$ python3 -q
>>> import numpy as np
>>> from numpy import linalg as LA
>>> np.set_printoptions(precision=2, suppress=True, linewidth=160, floatmode="fixed")
>>> F = np.array([[2, 0, 0, 0, 0, 0, 0, 0],
...     [1, 1, 0, 0, 0, 0, 0, 0],
...     [3, 1, 2, 0, 0, 0, 0, 0],
...     [2, 3, 2, 3, 0, 0, 0, 0],
...     [1, 1, 0, 2, 0, 0, 0, 0],
...     [2, 1, 0, 1, 1, 1, 0, 0],
...     [1, 0, 3, 1, 3, 0, 1, 0],
...     [3, 3, 0, 2, 2, 1, 2, 2]])
>>> print(F)
[[2 0 0 0 0 0 0 0]
 [1 1 0 0 0 0 0 0]
 [3 1 2 0 0 0 0 0]
 [2 3 2 3 0 0 0 0]
 [1 1 0 2 0 0 0 0]
 [2 1 0 1 1 1 0 0]
 [1 0 3 1 3 0 1 0]
 [3 3 0 2 2 1 2 2]]
>>> print(np.allclose(F[:-1].T @ LA.lstsq(F[:-1].T, F[-1])[0], F[-1]))
False
>>> print(np.abs(np.diag(LA.qr(F)[1])) > 1e-9)
[ True  True  True  True  True  True  True False]
>>> print(np.unique(F.round(6), axis=0).shape)
(8, 8)
>>> print(np.round(np.trace(LA.pinv(F) @ F), 2))
7.0
>>> print(LA.lstsq(F[:-1].T, F[-1])[2])
6
>>> print(np.round(F @ LA.pinv(F) @ F, 2) + 0)
[[2.00 0.00 0.00 0.00 0.00 0.00 0.00 0.00]
 [1.00 1.00 0.00 0.00 0.00 0.00 0.00 0.00]
 [3.00 1.00 2.00 0.00 0.00 0.00 0.00 0.00]
 [2.00 3.00 2.00 3.00 0.00 0.00 0.00 0.00]
 [1.00 1.00 0.00 2.00 0.00 0.00 0.00 0.00]
 [2.00 1.00 0.00 1.00 1.00 1.00 0.00 0.00]
 [1.00 0.00 3.00 1.00 3.00 0.00 1.00 0.00]
 [3.00 3.00 0.00 2.00 2.00 1.00 2.00 2.00]]
>>> ang = np.radians(120)
>>> R = np.eye(8)
>>> R[6, 6] = R[7, 7] = np.cos(ang)
>>> R[6, 7], R[7, 6] = -np.sin(ang), np.sin(ang)
>>> print(R)
[[ 1.00  0.00  0.00  0.00  0.00  0.00  0.00  0.00]
 [ 0.00  1.00  0.00  0.00  0.00  0.00  0.00  0.00]
 [ 0.00  0.00  1.00  0.00  0.00  0.00  0.00  0.00]
 [ 0.00  0.00  0.00  1.00  0.00  0.00  0.00  0.00]
 [ 0.00  0.00  0.00  0.00  1.00  0.00  0.00  0.00]
 [ 0.00  0.00  0.00  0.00  0.00  1.00  0.00  0.00]
 [ 0.00  0.00  0.00  0.00  0.00  0.00 -0.50 -0.87]
 [ 0.00  0.00  0.00  0.00  0.00  0.00  0.87 -0.50]]
>>> M2 = F @ R.T
>>> print(np.round(LA.det(R), 2), np.trace(R))
1.0 5.0
>>> print(np.round(LA.svd(F, compute_uv=False), 2) + 0, np.round(LA.svd(M2, compute_uv=False), 2) + 0)
[8.88 3.87 3.28 2.89 1.48 0.86 0.42 0.00] [8.88 3.87 3.28 2.89 1.48 0.86 0.42 0.00]
>>> print(LA.cond(F) > 100)
True
>>> Uu, sigma, Vh = LA.svd(F)
>>> evecs = Vh[:(sigma > 1e-8).sum()]
>>> rng = np.random.default_rng(564)
>>> x = F[5] + 3 * F[3] + rng.integers(2) * np.eye(8)[2]
>>> print(x)
[ 8.00 10.00  6.00 10.00  1.00  1.00  0.00  0.00]
>>> print(np.round(evecs.T @ evecs, 2) + 0)
[[ 1.00  0.00  0.00  0.00  0.00  0.00  0.00  0.00]
 [ 0.00  1.00  0.00  0.00  0.00  0.00  0.00  0.00]
 [ 0.00  0.00  1.00  0.00  0.00  0.00  0.00  0.00]
 [ 0.00  0.00  0.00  1.00  0.00  0.00  0.00  0.00]
 [ 0.00  0.00  0.00  0.00  0.94  0.06  0.17 -0.14]
 [ 0.00  0.00  0.00  0.00  0.06  0.94 -0.17  0.14]
 [ 0.00  0.00  0.00  0.00  0.17 -0.17  0.48  0.43]
 [ 0.00  0.00  0.00  0.00 -0.14  0.14  0.43  0.64]]
>>> print(round(float(LA.norm(x - evecs.T @ evecs @ x)), 2))
0.0
>>> feats = np.load("x.npy")
>>> print(feats)
[[0 0 1 1 1 0 0 0 1 0 1 0]
 [0 0 0 0 0 1 1 0 0 0 0 1]
 [1 0 0 0 0 0 0 1 0 0 0 0]
 [1 0 0 0 0 1 1 0 0 0 0 0]
 [1 0 0 0 0 0 0 0 0 0 0 0]
 [0 1 0 1 0 0 0 0 0 0 1 1]
 [0 1 0 1 0 0 0 0 0 0 1 0]
 [0 0 1 0 0 0 0 0 1 0 0 0]
 [1 0 0 0 0 0 0 1 0 0 1 0]
 [0 0 0 0 0 0 0 0 0 0 0 1]
 [1 0 0 0 0 1 1 0 1 0 0 0]
 [0 1 0 0 0 1 0 0 0 1 0 0]]
>>> T = np.stack([feats, 4 * feats, feats[::-1]])
>>> print(np.einsum("bij,cij->bc", T, T))
[[ 34 136  12]
 [136 544  48]
 [ 12  48  34]]
>>> print(LA.matrix_rank(T.reshape(3, -1)))
2
>>> x = np.array([-1, 1, 2, 1, 2, -2, 2, -2, -1, 0, 2, 2])
>>> print((feats * x).sum(axis=1))
[ 6  2 -3 -1 -1  6  4  1 -1  2 -2 -1]
>>> print(np.sign((feats @ x).round(6)))
[ 1  1 -1 -1 -1  1  1  1 -1  1 -1 -1]
>>> print(feats @ np.ones(12))
[5.00 3.00 2.00 3.00 1.00 4.00 3.00 2.00 3.00 1.00 4.00 3.00]
>>> M2 = feats / np.sqrt((feats ** 2).mean(axis=1, keepdims=True))
>>> print(LA.matrix_rank(feats - feats.mean(axis=1, keepdims=True)))
10
>>> print(LA.matrix_rank(M2) == LA.matrix_rank(feats))
True
>>> print(LA.norm(M2, axis=1))
[3.46 3.46 3.46 3.46 3.46 3.46 3.46 3.46 3.46 3.46 3.46 3.46]
>>> print(np.allclose(feats[:-1].T @ LA.lstsq(feats[:-1].T, feats[-1])[0], feats[-1]))
False
>>> print(np.abs(np.diag(LA.qr(feats)[1])) > 1e-9)
[ True  True  True  True  True  True False  True  True False  True  True]
>>> print(round(float(np.trace(LA.pinv(feats) @ feats)), 2))
10.0
>>> print(np.round(feats @ LA.pinv(feats) @ feats, 2) + 0)
[[0.00 0.00 1.00 1.00 1.00 0.00 0.00 0.00 1.00 0.00 1.00 0.00]
 [0.00 0.00 0.00 0.00 0.00 1.00 1.00 0.00 0.00 0.00 0.00 1.00]
 [1.00 0.00 0.00 0.00 0.00 0.00 0.00 1.00 0.00 0.00 0.00 0.00]
 [1.00 0.00 0.00 0.00 0.00 1.00 1.00 0.00 0.00 0.00 0.00 0.00]
 [1.00 0.00 0.00 0.00 0.00 0.00 0.00 0.00 0.00 0.00 0.00 0.00]
 [0.00 1.00 0.00 1.00 0.00 0.00 0.00 0.00 0.00 0.00 1.00 1.00]
 [0.00 1.00 0.00 1.00 0.00 0.00 0.00 0.00 0.00 0.00 1.00 0.00]
 [0.00 0.00 1.00 0.00 0.00 0.00 0.00 0.00 1.00 0.00 0.00 0.00]
 [1.00 0.00 0.00 0.00 0.00 0.00 0.00 1.00 0.00 0.00 1.00 0.00]
 [0.00 0.00 0.00 0.00 0.00 0.00 0.00 0.00 0.00 0.00 0.00 1.00]
 [1.00 0.00 0.00 0.00 0.00 1.00 1.00 0.00 1.00 0.00 0.00 0.00]
 [0.00 1.00 0.00 0.00 0.00 1.00 0.00 0.00 0.00 1.00 0.00 0.00]]
>>> X = np.loadtxt("run16.csv", delimiter=",")
>>> print(X)
[[-0.50  0.80 -0.90  1.50  2.20  0.40  1.60 -0.70  0.00  1.40]
 [ 0.00  1.30  0.70  0.40 -2.40  1.00 -1.40 -0.30  0.00 -0.30]
 [ 1.11 -0.92  0.22 -0.29  0.58 -0.91 -0.03 -0.10 -0.89  0.68]
 [ 1.10 -0.90  0.20 -0.30  0.60 -0.90 -0.10 -0.10 -0.90  0.70]
 [-0.70  0.00 -0.10  0.90 -1.00 -0.30  0.20 -0.20 -0.80  1.90]
 [ 1.10  1.40  1.10 -0.40  0.60  0.10 -0.20  0.60 -0.30 -0.70]
 [-0.50  0.30  1.20 -0.40  0.30  0.90  2.00  1.00 -0.20  0.10]
 [ 1.90 -1.20  0.50  0.50  0.50  0.30  0.00  1.10 -0.40 -0.40]
 [ 1.10 -1.10 -1.30  1.00 -0.30  1.90 -0.80 -0.50 -0.90 -0.20]]
>>> w1 = np.array([[8, 8, 5, 7],
...     [2, 2, 0, 2],
...     [0, 4, 0, 6],
...     [9, 1, 6, 5],
...     [1, 1, 6, 1],
...     [9, 2, 7, 7],
...     [4, 4, 2, 5],
...     [0, 3, 7, 0],
...     [9, 7, 6, 2],
...     [1, 3, 4, 5]])
>>> coef = np.array([0, 3, 3, 1])
>>> hid = np.maximum(X @ w1 + coef, 0)
>>> print((hid > 0).astype(int))
[[1 1 1 1]
 [1 1 0 1]
 [0 1 1 1]
 [0 1 1 1]
 [0 0 0 1]
 [1 1 1 1]
 [1 1 1 1]
 [1 1 1 1]
 [1 0 1 1]]
>>> print((hid > 0).mean(axis=0))
[0.67 0.78 0.78 1.00]
>>> print(LA.matrix_rank(hid))
4
>>> W2 = np.array([[3, 1, -3], [-3, 2, 1], [1, 2, 3], [3, 2, 2]])
>>> print((hid @ W2).round(6).argmax(axis=1))
[1 0 1 1 0 1 1 1 0]
>>> print(w1 @ W2)
[[26 48 13]
 [ 6 10  0]
 [ 6 20 16]
 [45 33  2]
 [ 9 17 18]
 [49 41 10]
 [17 26  8]
 [-2 20 24]
 [18 39  2]
 [13 25 22]]
